$ python -q
>>> import numpy as np
>>> from numpy import linalg as LA
>>> np.set_printoptions(suppress=True, linewidth=200)
>>> tidy = lambda a: np.round(a, 2) + 0
>>> f = np.array([-1, -2, 7, 0, 1, -3, -2, 1, 8, -2, -9, 8])
>>> K = f[np.abs(np.subtract.outer(np.arange(12), np.arange(12)))]
>>> K
array([[-1, -2,  7,  0,  1, -3, -2,  1,  8, -2, -9,  8],
       [-2, -1, -2,  7,  0,  1, -3, -2,  1,  8, -2, -9],
       [ 7, -2, -1, -2,  7,  0,  1, -3, -2,  1,  8, -2],
       [ 0,  7, -2, -1, -2,  7,  0,  1, -3, -2,  1,  8],
       [ 1,  0,  7, -2, -1, -2,  7,  0,  1, -3, -2,  1],
       [-3,  1,  0,  7, -2, -1, -2,  7,  0,  1, -3, -2],
       [-2, -3,  1,  0,  7, -2, -1, -2,  7,  0,  1, -3],
       [ 1, -2, -3,  1,  0,  7, -2, -1, -2,  7,  0,  1],
       [ 8,  1, -2, -3,  1,  0,  7, -2, -1, -2,  7,  0],
       [-2,  8,  1, -2, -3,  1,  0,  7, -2, -1, -2,  7],
       [-9, -2,  8,  1, -2, -3,  1,  0,  7, -2, -1, -2],
       [ 8, -9, -2,  8,  1, -2, -3,  1,  0,  7, -2, -1]])
>>> # equal to its transpose
>>> M2 = LA.inv(K)
>>> tidy(K @ M2)
array([[1., 0., 0., 0., 0., 0., 0., 0., 0., 0., 0., 0.],
       [0., 1., 0., 0., 0., 0., 0., 0., 0., 0., 0., 0.],
       [0., 0., 1., 0., 0., 0., 0., 0., 0., 0., 0., 0.],
       [0., 0., 0., 1., 0., 0., 0., 0., 0., 0., 0., 0.],
       [0., 0., 0., 0., 1., 0., 0., 0., 0., 0., 0., 0.],
       [0., 0., 0., 0., 0., 1., 0., 0., 0., 0., 0., 0.],
       [0., 0., 0., 0., 0., 0., 1., 0., 0., 0., 0., 0.],
       [0., 0., 0., 0., 0., 0., 0., 1., 0., 0., 0., 0.],
       [0., 0., 0., 0., 0., 0., 0., 0., 1., 0., 0., 0.],
       [0., 0., 0., 0., 0., 0., 0., 0., 0., 1., 0., 0.],
       [0., 0., 0., 0., 0., 0., 0., 0., 0., 0., 1., 0.],
       [0., 0., 0., 0., 0., 0., 0., 0., 0., 0., 0., 1.]])
>>> tidy(LA.cond(K))
np.float64(42.78)
>>> C2 = K.T @ K
>>> LA.matrix_rank(C2)
np.int64(12)
>>> tidy(LA.eigvalsh(C2)[::-1])
array([685.37, 613.64, 417.05, 231.62, 132.11,  74.79,  43.63,  27.69,  21.7 ,  11.41,   8.63,   0.37])
>>> C2
array([[ 282,  -71, -114,  -15,   79,   22,   51,  -58, -106,   54,  127,    6],
       [ -71,  222,  -13,  -98,  -81,   77,   42,   73,  -82, -102,   16,  127],
       [-114,  -13,  190,  -31,  -19,  -93,   45,   22,  138,  -96, -102,   54],
       [ -15,  -98,  -31,  186,  -15,  -17,  -97,   39,   24,  138,  -82, -106],
       [  79,  -81,  -19,  -15,  123,  -26,   -3,  -72,   39,   22,   73,  -58],
       [  22,   77,  -93,  -17,  -26,  131,  -18,   -3,  -97,   45,   42,   51],
       [  51,   42,   45,  -97,   -3,  -18,  131,  -26,  -17,  -93,   77,   22],
       [ -58,   73,   22,   39,  -72,   -3,  -26,  123,  -15,  -19,  -81,   79],
       [-106,  -82,  138,   24,   39,  -97,  -17,  -15,  186,  -31,  -98,  -15],
       [  54, -102,  -96,  138,   22,   45,  -93,  -19,  -31,  190,  -13, -114],
       [ 127,   16, -102,  -82,   73,   42,   77,  -81,  -98,  -13,  222,  -71],
       [   6,  127,   54, -106,  -58,   51,   22,   79,  -15, -114,  -71,  282]])
>>> tidy(LA.svd(K, compute_uv=False) ** 2)
array([685.37, 613.64, 417.05, 231.62, 132.11,  74.79,  43.63,  27.69,  21.7 ,  11.41,   8.63,   0.37])
>>> (K @ K.T).shape
(12, 12)
>>> np.allclose(C2, C2.T)
True
>>> arr = np.loadtxt("arr.csv", delimiter=",")
>>> arr
array([[ 0. , -2.2, -0.6,  1.3, -1. ,  0.5, -0.9,  0.3,  0.1, -0.3],
       [-1.1, -0.3, -0.1, -1.3, -0.6, -1.1,  0.6,  1.1,  0.2, -0.3],
       [-0.8, -1.6, -0.1,  0.2, -0.2, -0.6, -0.4,  0.8, -0.8,  2. ],
       [ 0.4, -0.3, -0.4, -1.3, -0.3,  0.3,  2.1,  1. ,  1.8,  1.7],
       [ 0.3,  0.2,  0.1, -1.8,  1.1, -2.2, -0.4, -0.4,  0.3, -0.5],
       [-0.2, -1.2, -0.3,  1. ,  0.6,  1. ,  0.7, -0.1, -0.6,  0.7],
       [-0.3, -1.9,  0.7,  0. , -0.1, -0.8,  0.4, -0.6,  0.2,  1.1],
       [ 0.6, -0.8,  0.6,  0.1,  0.5,  0.2, -0.6,  1. ,  0.4,  0.7],
       [-0.3, -0.3,  1.3,  0.4, -0.4,  0. , -0.3,  0.7,  0.3, -0.1]])
>>> def softmax(z):
...     e = np.exp(z - z.max(axis=-1, keepdims=True))
...     return e / e.sum(axis=-1, keepdims=True)
... 
>>> tidy(softmax(arr[3] + 3))
array([0.05, 0.03, 0.02, 0.01, 0.03, 0.05, 0.3 , 0.1 , 0.22, 0.2 ])
>>> tidy(softmax(10 * arr[3]))
array([0.  , 0.  , 0.  , 0.  , 0.  , 0.  , 0.94, 0.  , 0.05, 0.02])
>>> S = arr @ arr.T / np.sqrt(10)
>>> softmax(S).round(6).argmax(axis=1)
array([0, 1, 2, 3, 4, 5, 6, 7, 8])
>>> tidy(softmax(S)[3] @ arr)
array([ 0.3 , -0.39, -0.32, -1.16, -0.27,  0.19,  1.83,  0.93,  1.56,  1.54])
>>> f = np.array([2, 2, 1])
>>> tidy(np.polyval(f, arr[3]))
array([ 2.12,  0.58,  0.52,  1.78,  0.58,  1.78, 14.02,  5.  , 11.08, 10.18])
>>> tidy(np.convolve(arr[3], f))
array([ 0.8,  0.2, -1. , -3.7, -3.6, -1.3,  4.5,  6.5,  7.7,  8. ,  5.2,  1.7])
>>> np.cross(arr[3, :3], arr[5, :3])
array([-0.39,  0.2 , -0.54])
>>> M2 = arr / LA.norm(arr, axis=1, keepdims=True)
>>> C2 = M2 @ M2.T
>>> tidy(C2[7])
array([ 0.31, -0.11,  0.46,  0.23, -0.06,  0.22,  0.32,  1.  ,  0.5 ])
>>> tidy(LA.norm(M2, axis=1))
array([1., 1., 1., 1., 1., 1., 1., 1., 1.])
>>> np.abs(arr).max()
np.float64(2.2)
>>> np.unravel_index(np.abs(arr).argmax(), arr.shape)
(np.int64(0), np.int64(1))
>>> tidy(arr.mean(axis=0))
array([-0.16, -0.93,  0.13, -0.16, -0.04, -0.3 ,  0.13,  0.42,  0.21,  0.56])
>>> tidy(LA.norm(arr))
np.float64(8.18)
>>> np.count_nonzero(arr)
np.int64(87)
>>> data = np.load("x.npy")
>>> data
array([[2, 2, 3, 0, 2, 2, 3, 1, 0],
       [2, 2, 2, 3, 0, 2, 2, 3, 1],
       [3, 2, 2, 2, 3, 0, 2, 2, 3],
       [0, 3, 2, 2, 2, 3, 0, 2, 2],
       [2, 0, 3, 2, 2, 2, 3, 0, 2],
       [2, 2, 0, 3, 2, 2, 2, 3, 0],
       [3, 2, 2, 0, 3, 2, 2, 2, 3],
       [1, 3, 2, 2, 0, 3, 2, 2, 2],
       [0, 1, 3, 2, 2, 0, 3, 2, 2]])
>>> f = np.array([5, 0, 0, 4, 4, 2, 5, 5, 2])
>>> M2 = data + np.outer(f, np.eye(9)[8])
>>> LA.matrix_rank(LA.inv(M2) - LA.inv(data), tol=1e-8)
np.int64(1)
>>> LA.matrix_rank(M2 - data)
np.int64(1)
>>> np.all(LA.eigvalsh(data) > 0)
np.False_
>>> tidy(LA.eigvalsh(data).min())
np.float64(-3.62)
>>> [round(float(LA.det(data[:i, :i])), 2) + 0 for i in range(1, 10)]
[2.0, 0.0, -2.0, 17.0, 168.0, 540.0, -1248.0, 1220.0, 18552.0]
>>> M2 = LA.inv(data)
>>> (np.abs(M2) > 1e-9).astype(int)
array([[1, 1, 1, 1, 1, 1, 1, 1, 1],
       [1, 1, 1, 1, 1, 1, 1, 1, 1],
       [1, 1, 1, 1, 1, 1, 1, 1, 1],
       [1, 1, 1, 1, 1, 1, 1, 1, 1],
       [1, 1, 1, 1, 1, 1, 1, 1, 1],
       [1, 1, 1, 1, 1, 1, 1, 1, 1],
       [1, 1, 1, 1, 1, 1, 1, 1, 1],
       [1, 1, 1, 1, 1, 1, 1, 1, 1],
       [1, 1, 1, 1, 1, 1, 1, 1, 1]])
>>> tidy(data @ M2)
array([[1., 0., 0., 0., 0., 0., 0., 0., 0.],
       [0., 1., 0., 0., 0., 0., 0., 0., 0.],
       [0., 0., 1., 0., 0., 0., 0., 0., 0.],
       [0., 0., 0., 1., 0., 0., 0., 0., 0.],
       [0., 0., 0., 0., 1., 0., 0., 0., 0.],
       [0., 0., 0., 0., 0., 1., 0., 0., 0.],
       [0., 0., 0., 0., 0., 0., 1., 0., 0.],
       [0., 0., 0., 0., 0., 0., 0., 1., 0.],
       [0., 0., 0., 0., 0., 0., 0., 0., 1.]])
>>> np.allclose(M2, data.T)
False
>>> tidy(LA.inv(M2))
array([[2., 2., 3., 0., 2., 2., 3., 1., 0.],
       [2., 2., 2., 3., 0., 2., 2., 3., 1.],
       [3., 2., 2., 2., 3., 0., 2., 2., 3.],
       [0., 3., 2., 2., 2., 3., 0., 2., 2.],
       [2., 0., 3., 2., 2., 2., 3., 0., 2.],
       [2., 2., 0., 3., 2., 2., 2., 3., 0.],
       [3., 2., 2., 0., 3., 2., 2., 2., 3.],
       [1., 3., 2., 2., 0., 3., 2., 2., 2.],
       [0., 1., 3., 2., 2., 0., 3., 2., 2.]])
>>> x0 = np.array([-3, 1, 0, 2, 0, 3, -2, -3, 1])
>>> rhs = data @ x0
>>> coef, lr = np.zeros(9), 1 / LA.norm(data, 2) ** 2
>>> for i in range(15):
...     coef -= lr * data.T @ (data @ coef - rhs)
...     if i % 5 == 0: print(i, round(LA.norm(data @ coef - rhs), 2))
... 
0 18.57
5 14.37
10 11.5
>>> tidy(LA.cond(data))
np.float64(19.16)
>>> q, evecs = LA.qr(data[:, :4])[0], LA.qr(data[:, 4:])[0]
>>> sigma = LA.svd(q.T @ evecs, compute_uv=False)
>>> tidy(sigma)
array([0.99, 0.93, 0.43, 0.34])
>>> (sigma > 0.9).sum()
np.int64(2)
>>> X = 0.7 ** np.abs(np.subtract.outer(np.arange(10), np.arange(10)))
>>> tidy(X)
array([[1.  , 0.7 , 0.49, 0.34, 0.24, 0.17, 0.12, 0.08, 0.06, 0.04],
       [0.7 , 1.  , 0.7 , 0.49, 0.34, 0.24, 0.17, 0.12, 0.08, 0.06],
       [0.49, 0.7 , 1.  , 0.7 , 0.49, 0.34, 0.24, 0.17, 0.12, 0.08],
       [0.34, 0.49, 0.7 , 1.  , 0.7 , 0.49, 0.34, 0.24, 0.17, 0.12],
       [0.24, 0.34, 0.49, 0.7 , 1.  , 0.7 , 0.49, 0.34, 0.24, 0.17],
       [0.17, 0.24, 0.34, 0.49, 0.7 , 1.  , 0.7 , 0.49, 0.34, 0.24],
       [0.12, 0.17, 0.24, 0.34, 0.49, 0.7 , 1.  , 0.7 , 0.49, 0.34],
       [0.08, 0.12, 0.17, 0.24, 0.34, 0.49, 0.7 , 1.  , 0.7 , 0.49],
       [0.06, 0.08, 0.12, 0.17, 0.24, 0.34, 0.49, 0.7 , 1.  , 0.7 ],
       [0.04, 0.06, 0.08, 0.12, 0.17, 0.24, 0.34, 0.49, 0.7 , 1.  ]])
>>> x0 = np.array([1, 1, 0, 1, 0, 1, 1, 2, 2, 1])
>>> arr * x0
array([[ 0. , -2.2, -0. ,  1.3, -0. ,  0.5, -0.9,  0.6,  0.2, -0.3],
       [-1.1, -0.3, -0. , -1.3, -0. , -1.1,  0.6,  2.2,  0.4, -0.3],
       [-0.8, -1.6, -0. ,  0.2, -0. , -0.6, -0.4,  1.6, -1.6,  2. ],
       [ 0.4, -0.3, -0. , -1.3, -0. ,  0.3,  2.1,  2. ,  3.6,  1.7],
       [ 0.3,  0.2,  0. , -1.8,  0. , -2.2, -0.4, -0.8,  0.6, -0.5],
       [-0.2, -1.2, -0. ,  1. ,  0. ,  1. ,  0.7, -0.2, -1.2,  0.7],
       [-0.3, -1.9,  0. ,  0. , -0. , -0.8,  0.4, -1.2,  0.4,  1.1],
       [ 0.6, -0.8,  0. ,  0.1,  0. ,  0.2, -0.6,  2. ,  0.8,  0.7],
       [-0.3, -0.3,  0. ,  0.4, -0. ,  0. , -0.3,  1.4,  0.6, -0.1]])
>>> tidy(arr @ x0)
array([-0.8, -0.9, -1.2,  8.5, -4.6,  0.6, -2.3,  3. ,  1.4])
>>> (arr @ x0).argmax()
np.int64(3)
>>> tidy(np.einsum("ij,j->i", arr, x0))
array([-0.8, -0.9, -1.2,  8.5, -4.6,  0.6, -2.3,  3. ,  1.4])
>>> arr @ np.eye(10)[0]
array([ 0. , -1.1, -0.8,  0.4,  0.3, -0.2, -0.3,  0.6, -0.3])
>>> np.sign((arr @ x0).round(6))
array([-1., -1., -1.,  1., -1.,  1., -1.,  1.,  1.])
>>> tidy(arr @ (2 * x0))
array([-1.6, -1.8, -2.4, 17. , -9.2,  1.2, -4.6,  6. ,  2.8])
>>> rng = np.random.default_rng(48)
>>> W0 = rng.normal(size=(36, 10))
>>> W0 = 10 * W0 / LA.norm(W0, axis=1, keepdims=True)
>>> tidy(W0)
array([[-1.11,  4.87,  0.7 ,  5.07,  0.59, -3.67,  3.1 , -2.31,  1.49,  4.22],
       [ 2.86,  1.36, -4.11, -0.15, -2.9 ,  5.22,  2.2 ,  3.35,  4.31,  1.66],
       [-1.64, -0.32, -0.33, -2.52,  0.49, -3.05,  0.45, -1.02, -0.04,  8.94],
       [-1.28,  2.64, -3.54,  1.46,  2.59,  0.81, -0.19,  1.58,  3.29,  7.48],
       [-3.78,  1.24,  4.22,  2.52,  4.94,  4.11,  0.38,  0.29, -3.75, -2.1 ],
       [-2.08,  5.34,  2.99, -2.7 ,  0.57,  0.1 , -1.08, -2.35, -2.36,  6.19],
       [-4.47, -4.44,  4.23,  0.52, -0.67,  1.69, -1.64, -0.54, -4.36, -4.1 ],
       [ 5.91,  4.85, -0.63, -2.17,  3.77,  2.66,  0.32,  0.02, -3.86, -0.41],
       [-0.81, -1.39, -3.91,  3.27, -3.72, -1.06,  2.72,  0.73,  4.33,  5.46],
       [ 5.06,  0.64, -0.76, -0.5 , -1.22, -2.48,  4.99,  1.56,  4.1 ,  4.62],
       [-1.15, -0.37, -2.99, -0.08, -2.29,  7.99,  0.58, -3.01,  0.13,  3.31],
       [ 1.23, -5.63,  6.93,  1.54, -1.21, -1.85, -1.53, -0.37,  2.08,  2.16],
       [ 1.1 , -1.46,  3.64,  0.94, -0.24, -7.27,  1.01,  2.28,  2.92, -3.86],
       [ 1.91, -0.61,  0.17, -0.41,  0.02, -3.22, -2.98, -8.74, -0.2 ,  0.44],
       [-2.74,  0.04,  2.99, -2.39, -3.81,  5.16, -1.86, -4.92, -2.2 ,  2.03],
       [-2.86, -2.06, -4.89,  2.07, -2.99, -3.35,  1.33, -4.35,  4.26,  0.56],
       [-0.37,  2.3 , -3.25, -2.65,  3.82,  0.69, -5.77,  5.21, -0.71,  1.  ],
       [ 0.79,  3.51,  1.23, -4.98,  3.36, -5.85,  1.46, -0.36, -2.23, -2.81],
       [-1.46, -3.2 ,  2.27,  2.35,  1.03, -3.69,  2.59, -5.97,  2.4 ,  3.77],
       [-1.6 ,  1.03,  3.19,  2.61, -6.09,  1.95, -0.98,  0.43, -5.91,  1.54],
       [ 4.11,  6.39, -0.01, -1.56,  1.58,  3.3 , -1.51, -4.86,  0.58, -0.48],
       [-2.51,  2.33,  1.73,  0.79, -3.65, -1.7 ,  6.99, -4.08, -0.65, -1.59],
       [ 0.52, -4.06,  0.72,  0.83,  3.6 ,  4.15, -3.77, -5.94,  0.13, -1.53],
       [-2.7 , -3.64, -2.23,  3.98, -1.21,  6.57, -2.82,  1.48,  0.35,  1.93],
       [ 6.79,  1.71,  4.61,  1.3 , -1.11,  0.5 , -2.95,  0.39,  3.6 , -2.16],
       [ 5.03, -6.34,  1.61, -0.1 , -1.46, -1.41,  2.08,  0.5 ,  2.19,  4.28],
       [-5.57, -6.36, -2.57,  0.42, -0.42, -3.8 , -1.44, -0.73, -0.39, -2.09],
       [ 3.55, -5.5 , -0.41, -1.28, -2.4 , -3.49, -4.42, -0.35, -2.9 , -3.06],
       [-5.61, -2.08, -3.89,  4.23, -2.06, -2.63,  0.72, -4.31,  0.84,  0.55],
       [-2.15, -3.02, -1.22,  1.88,  4.32, -6.52, -0.57,  0.97, -2.22,  3.72],
       [-1.69, -2.64, -3.2 , -6.37,  3.23, -2.43,  3.33,  2.16, -2.21,  1.54],
       [-4.92, -5.29,  2.  , -2.15,  0.08, -2.24,  1.45, -2.29,  1.64,  4.91],
       [ 1.72,  1.77, -1.56, -4.95, -2.22, -4.81, -1.42,  4.58,  3.96,  0.47],
       [-0.3 ,  0.26,  0.35,  0.38,  1.61,  4.29, -4.26, -6.59,  0.06, -4.12],
       [-2.18,  1.7 , -0.42,  1.85, -0.58, -5.51, -0.09,  3.24,  0.37, -6.89],
       [ 4.56,  3.41,  1.74,  1.91, -6.36, -0.73,  2.05,  2.88,  2.25,  1.54]])
>>> W2 = W0[[2, 35]].astype(float)
>>> for _ in range(5):
...     z = LA.norm(W0[:, None] - W2, axis=-1).argmin(axis=1)
...     W2 = np.array([W0[z == j].mean(axis=0) for j in range(2)])
... 
>>> z
array([0, 1, 0, 0, 0, 0, 0, 1, 0, 1, 0, 0, 1, 0, 0, 0, 1, 1, 0, 0, 1, 0, 0, 0, 1, 0, 0, 1, 0, 0, 0, 0, 1, 0, 1, 1])
>>> np.abs(W2[1] - W2[0]).argmax()
np.int64(0)
>>> np.bincount(z)
array([24, 12])
